$ python3 -q
>>> import numpy as np
>>> np.set_printoptions(suppress=True, linewidth=200)
>>> def rnd(a):
...     return np.round(a, 3) + 0
... 
>>> u = np.array([2, 1, 1, 2, 2, 2, 2])
>>> M = u[np.abs(np.subtract.outer(np.arange(7), np.arange(7)))]
>>> M
array([[2, 1, 1, 2, 2, 2, 2],
       [1, 2, 1, 1, 2, 2, 2],
       [1, 1, 2, 1, 1, 2, 2],
       [2, 1, 1, 2, 1, 1, 2],
       [2, 2, 1, 1, 2, 1, 1],
       [2, 2, 2, 1, 1, 2, 1],
       [2, 2, 2, 2, 1, 1, 2]])
>>> # symmetric, so the eigenvalues are real
>>> rng = np.random.default_rng(279172)
>>> lab = rng.permutation(7)
>>> A2 = M[:, lab] * rng.choice([-1, 1], 7)
>>> A2
array([[-2, -1,  1,  2, -2, -2,  2],
       [-1, -1,  2,  2, -2, -1,  2],
       [-1, -2,  1,  1, -2, -1,  2],
       [-2, -1,  1,  1, -2, -2,  1],
       [-2, -1,  2,  2, -1, -1,  1],
       [-2, -2,  2,  1, -1, -1,  2],
       [-2, -2,  2,  1, -2, -2,  1]])
>>> U, _, VT = np.linalg.svd(M.T @ A2)
>>> rnd(np.linalg.lstsq(M, A2)[0])
array([[-1.,  0.,  0.,  0.,  0.,  0.,  0.],
       [ 0.,  0.,  1.,  0.,  0.,  0.,  0.],
       [ 0., -1.,  0.,  0.,  0.,  0.,  0.],
       [ 0.,  0.,  0.,  0.,  0., -1.,  0.],
       [ 0.,  0.,  0.,  1.,  0.,  0.,  0.],
       [ 0.,  0.,  0.,  0.,  0.,  0.,  1.],
       [ 0.,  0.,  0.,  0., -1.,  0.,  0.]])
>>> u = np.array([0, 3, -3, 2, 2, -2, 3])
>>> A2 = M + np.outer(u, np.eye(7)[6])
>>> np.linalg.matrix_rank(A2 - M)
np.int64(1)
>>> A2
array([[ 2.,  1.,  1.,  2.,  2.,  2.,  2.],
       [ 1.,  2.,  1.,  1.,  2.,  2.,  5.],
       [ 1.,  1.,  2.,  1.,  1.,  2., -1.],
       [ 2.,  1.,  1.,  2.,  1.,  1.,  4.],
       [ 2.,  2.,  1.,  1.,  2.,  1.,  3.],
       [ 2.,  2.,  2.,  1.,  1.,  2., -1.],
       [ 2.,  2.,  2.,  2.,  1.,  1.,  5.]])
>>> np.linalg.matrix_rank(np.linalg.inv(A2) - np.linalg.inv(M), tol=1e-8)
np.int64(1)
